$ ipython --no-banner

In [1]: import numpy as np

In [2]: from numpy import linalg as LA

In [3]: np.set_printoptions(precision=2, suppress=True, linewidth=120, floatmode="fixed")

In [4]: arr = np.array([[1.7, 0.1, 0.4, 0.9, 0.0, -0.6],
   ...:     [0.8, -0.4, 1.0, 0.9, 0.5, -0.4],
   ...:     [0.9, 0.4, 1.6, -0.3, 1.3, 1.2]])

In [5]: arr[:, 5] *= 5

In [6]: print(arr)
[[ 1.70  0.10  0.40  0.90  0.00 -3.00]
 [ 0.80 -0.40  1.00  0.90  0.50 -2.00]
 [ 0.90  0.40  1.60 -0.30  1.30  6.00]]

In [7]: def softmax(z):
   ...:     e = np.exp(z - z.max(axis=-1, keepdims=True))
   ...:     return e / e.sum(axis=-1, keepdims=True)
   ...: 

In [8]: print(np.round(softmax(10 * arr[2]), 2) + 0)
[0.00 0.00 0.00 0.00 0.00 1.00]

In [9]: print(np.round(softmax(arr[2]), 2) + 0)
[0.01 0.00 0.01 0.00 0.01 0.97]

In [10]: print(np.round(softmax(arr[2] + -3), 2) + 0)
[0.01 0.00 0.01 0.00 0.01 0.97]

In [11]: att = arr @ arr.T / np.sqrt(6)

In [12]: print(softmax(att).round(6).argmax(axis=1))
[0 0 2]

In [13]: print(np.round(softmax(att + np.triu(np.full(att.shape, -np.inf), 1)), 2) + 0)
[[1.00 0.00 0.00]
 [0.66 0.34 0.00]
 [0.00 0.00 1.00]]

In [14]: print(softmax(att)[2] @ arr)
[ 0.90  0.40  1.60 -0.30  1.30  6.00]

In [15]: M = np.load("case3.npy")

In [16]: print(M)
[[ 1  1 -1 -1 -1 -1  1  1]
 [ 1 -1  1 -1  1 -1  1 -1]
 [ 1 -1  1 -1 -1  1 -1  1]
 [ 1 -1 -1  1 -1  1  1 -1]
 [ 1  1 -1 -1  1  1 -1 -1]
 [ 1  1  1  1 -1 -1 -1 -1]]

In [17]: W = np.array([[-2, 0],
    ...:     [-1, 0],
    ...:     [-1, 2],
    ...:     [2, 2],
    ...:     [-2, 2],
    ...:     [0, 1],
    ...:     [-1, -1],
    ...:     [-1, -1]])

In [18]: c = np.array([-1, -1])

In [19]: hid = np.maximum(M @ W + c, 0)

In [20]: print(LA.matrix_rank(hid))
2

In [21]: cent = np.array([[5, 4], [7, 6]])

In [22]: print(hid @ cent)
[[ 0  0]
 [ 0  0]
 [ 0  0]
 [15 12]
 [ 0  0]
 [19 16]]

In [23]: print((hid @ cent).round(6).argmax(axis=1))
[0 0 0 0 0 0]

In [24]: data = np.loadtxt("x.csv", delimiter=",")

In [25]: print(data)
[[  9.99  -3.99  -8.97  10.01  -1.00   2.99  -5.98  -0.03  -9.01]
 [ -4.01  16.00   8.99  -3.99  -4.99  14.99   6.01  -0.03  -9.02]
 [  4.02  -7.98  -6.00   3.99   1.98  -5.99  -4.01   0.02   2.02]
 [-10.00   3.99   9.00  -9.96   1.01  -2.99   5.98   0.05   9.00]
 [ 10.02 -12.03 -12.03  10.01   2.01  -5.99  -7.99  -0.01  -2.02]
 [  6.99 -18.03 -11.99   6.98   5.00 -15.06  -7.96   0.00   7.01]]

In [26]: left, sigma = LA.svd(M)
---------------------------------------------------------------------------
ValueError                                Traceback (most recent call last)
Cell In[26], line 1
----> 1 left, sigma = LA.svd(M)

ValueError: too many values to unpack (expected 2)

In [27]: left, sigma, VT = LA.svd(M, full_matrices=False)

In [28]: print(np.round(np.sqrt((sigma ** 2).sum()), 2), round(LA.norm(M), 2))
6.93 6.93

In [29]: print(sigma)
[2.83 2.83 2.83 2.83 2.83 2.83]

In [30]: print(np.round(VT @ VT.T, 2) + 0)
[[1.00 0.00 0.00 0.00 0.00 0.00]
 [0.00 1.00 0.00 0.00 0.00 0.00]
 [0.00 0.00 1.00 0.00 0.00 0.00]
 [0.00 0.00 0.00 1.00 0.00 0.00]
 [0.00 0.00 0.00 0.00 1.00 0.00]
 [0.00 0.00 0.00 0.00 0.00 1.00]]

In [31]: print(left.shape, sigma.shape, VT.shape)
(6, 6) (6,) (6, 8)

In [32]: print(np.cumsum(sigma ** 2) / np.sum(sigma ** 2))
[0.17 0.33 0.50 0.67 0.83 1.00]

In [33]: print(np.allclose(left * sigma @ VT, M))
True
